% ipython --no-banner

In [1]: import numpy as np

In [2]: import numpy.linalg as la

In [3]: np.set_printoptions(suppress=True, linewidth=200)

In [4]: def rd(a):
   ...:     return np.round(a, 2) + 0
   ...: 

In [5]: m1 = np.array([[8, 2, 4, 6], [2, 1, 0, 1], [4, 0, 5, 4], [6, 1, 4, 5]])

In [6]: la.cond(m1) > 100
Out[6]: np.True_

In [7]: [round(float(x), 2) for x in la.svd(m1, compute_uv=False)[:3]]
Out[7]: [15.9, 2.83, 0.27]

In [8]: E = np.load("mat.npy")

In [9]: E
Out[9]: 
array([[1, 0, 0, 0],
       [3, 1, 0, 0],
       [1, 2, 1, 0],
       [3, 3, 3, 1]])

In [10]: rd(la.norm(E, 2) / la.norm(E))
Out[10]: np.float64(0.94)

In [11]: round(np.log10(la.cond(E)))
Out[11]: 2

In [12]: rd(np.abs(la.svd(E)[2][-1]))
Out[12]: array([0.08, 0.26, 0.46, 0.85])

In [13]: K = np.loadtxt("m.csv", delimiter=",")

In [14]: K
Out[14]: 
array([[ 0.59, -0.94, -0.75],
       [ 3.65, -0.08, -3.2 ],
       [ 1.43,  0.28, -1.17],
       [-5.48,  0.67,  4.64],
       [-1.26, -0.89,  0.88],
       [ 1.8 ,  0.04, -1.45],
       [ 3.48,  0.42, -2.74],
       [-0.38,  0.13,  0.47],
       [-0.77,  1.33,  0.85],
       [-2.06,  1.67,  2.01],
       [-0.33,  0.01,  0.09],
       [-1.97,  0.05,  1.82],
       [-0.2 ,  0.51,  0.17],
       [-4.04,  1.42,  3.54],
       [-1.32,  0.5 ,  1.33],
       [-1.17,  0.23,  1.11],
       [-2.  ,  0.35,  1.79]])

In [15]: Xc = K - K.mean(axis=0)

In [16]: left, sig, VT = la.svd(Xc, full_matrices=False)

In [17]: rd(sig ** 2 / (sig ** 2).sum())
Out[17]: array([0.96, 0.04, 0.  ])

In [18]: np.abs(VT[0]).argmax()
Out[18]: np.int64(0)

In [19]: rd(Xc.mean(axis=0))
Out[19]: array([0., 0., 0.])

In [20]: np.searchsorted(np.cumsum(sig ** 2) / (sig ** 2).sum(), 0.9) + 1
Out[20]: np.int64(1)

In [21]: (np.sign(left[:, 0]) == np.sign(left[0, 0])).astype(int)
Out[21]: array([1, 1, 1, 0, 0, 1, 1, 1, 0, 0, 1, 0, 1, 0, 0, 0, 0])

In [22]: Y = np.c_[K[:, :2] @ np.array([[2, 2], [0, 2]]), np.array([1, 5, 5, 3, 5, 2, 1, 0, 1, 3, 0, 0, 0, 5, 4, 0, 0])]

In [23]: rd(Y)
Out[23]: 
array([[  1.18,  -0.7 ,   1.  ],
       [  7.3 ,   7.14,   5.  ],
       [  2.86,   3.42,   5.  ],
       [-10.96,  -9.62,   3.  ],
       [ -2.52,  -4.3 ,   5.  ],
       [  3.6 ,   3.68,   2.  ],
       [  6.96,   7.8 ,   1.  ],
       [ -0.76,  -0.5 ,   0.  ],
       [ -1.54,   1.12,   1.  ],
       [ -4.12,  -0.78,   3.  ],
       [ -0.66,  -0.64,   0.  ],
       [ -3.94,  -3.84,   0.  ],
       [ -0.4 ,   0.62,   0.  ],
       [ -8.08,  -5.24,   5.  ],
       [ -2.64,  -1.64,   4.  ],
       [ -2.34,  -1.88,   0.  ],
       [ -4.  ,  -3.3 ,   0.  ]])

In [24]: rd(la.norm(la.qr(K)[0].T @ Y, axis=0) ** 2 / ((Y ** 2).sum(axis=0) + 1e-12))
Out[24]: array([1.  , 1.  , 0.17])

In [25]: la.matrix_rank(np.c_[K, Y])
Out[25]: np.int64(4)

In [26]: rd(la.norm(Y - K @ la.lstsq(K, Y)[0], axis=0))
Out[26]: array([ 0.  ,  0.  , 10.81])

In [27]: Xc = (K - K.mean(axis=0)) / K.std(axis=0)

In [28]: rd(Xc.std(axis=0))
Out[28]: array([1., 1., 1.])

In [29]: c = la.lstsq(np.delete(Xc, 0, axis=1), Xc[:, 0])[0]

In [30]: rd(c)
Out[30]: array([ 0.06, -1.02])

In [31]: X = np.load("data.npy")

In [32]: X
Out[32]: 
array([[ 3.82, -3.05, -5.46],
       [ 3.54, -3.53, -6.98],
       [ 5.94, -5.49, -6.12],
       [ 1.01,  2.96,  0.93],
       [ 2.53, -0.92, -3.78],
       [ 5.57, -6.47, -8.8 ],
       [ 2.16,  2.95,  3.22],
       [ 4.42, -3.59, -5.33],
       [-1.31,  5.47,  1.31],
       [ 5.73, -5.25, -6.05],
       [ 2.59,  0.51, -0.8 ],
       [ 2.32,  0.59, -1.19],
       [ 2.7 , -0.8 , -3.2 ],
       [ 1.58,  0.4 , -3.04]])

In [33]: rng = np.random.default_rng(112)

In [34]: lab = rng.permutation(3)

In [35]: Y = X[:, lab] * rng.choice([-1, 1], 3)

In [36]: Y
Out[36]: 
array([[-3.05, -5.46,  3.82],
       [-3.53, -6.98,  3.54],
       [-5.49, -6.12,  5.94],
       [ 2.96,  0.93,  1.01],
       [-0.92, -3.78,  2.53],
       [-6.47, -8.8 ,  5.57],
       [ 2.95,  3.22,  2.16],
       [-3.59, -5.33,  4.42],
       [ 5.47,  1.31, -1.31],
       [-5.25, -6.05,  5.73],
       [ 0.51, -0.8 ,  2.59],
       [ 0.59, -1.19,  2.32],
       [-0.8 , -3.2 ,  2.7 ],
       [ 0.4 , -3.04,  1.58]])

In [37]: left, _, VT = la.svd(X.T @ Y)

In [38]: lab
Out[38]: array([1, 2, 0])

In [39]: rd(la.lstsq(X, Y)[0])
Out[39]: 
array([[0., 0., 1.],
       [1., 0., 0.],
       [0., 1., 0.]])

In [40]: Y = X + rng.integers(-2, 3, (14, 1)) @ rng.integers(-2, 3, (1, 3))

In [41]: rd(Y)
Out[41]: 
array([[ 4.82, -5.05, -7.46],
       [ 4.54, -5.53, -8.98],
       [ 3.94, -1.49, -2.12],
       [ 1.01,  2.96,  0.93],
       [ 0.53,  3.08,  0.22],
       [ 3.57, -2.47, -4.8 ],
       [ 2.16,  2.95,  3.22],
       [ 4.42, -3.59, -5.33],
       [ 0.69,  1.47, -2.69],
       [ 5.73, -5.25, -6.05],
       [ 1.59,  2.51,  1.2 ],
       [ 4.32, -3.41, -5.19],
       [ 1.7 ,  1.2 , -1.2 ],
       [ 2.58, -1.6 , -5.04]])

In [42]: rd(la.svd(Y - X, compute_uv=False))
Out[42]: array([15.,  0.,  0.])
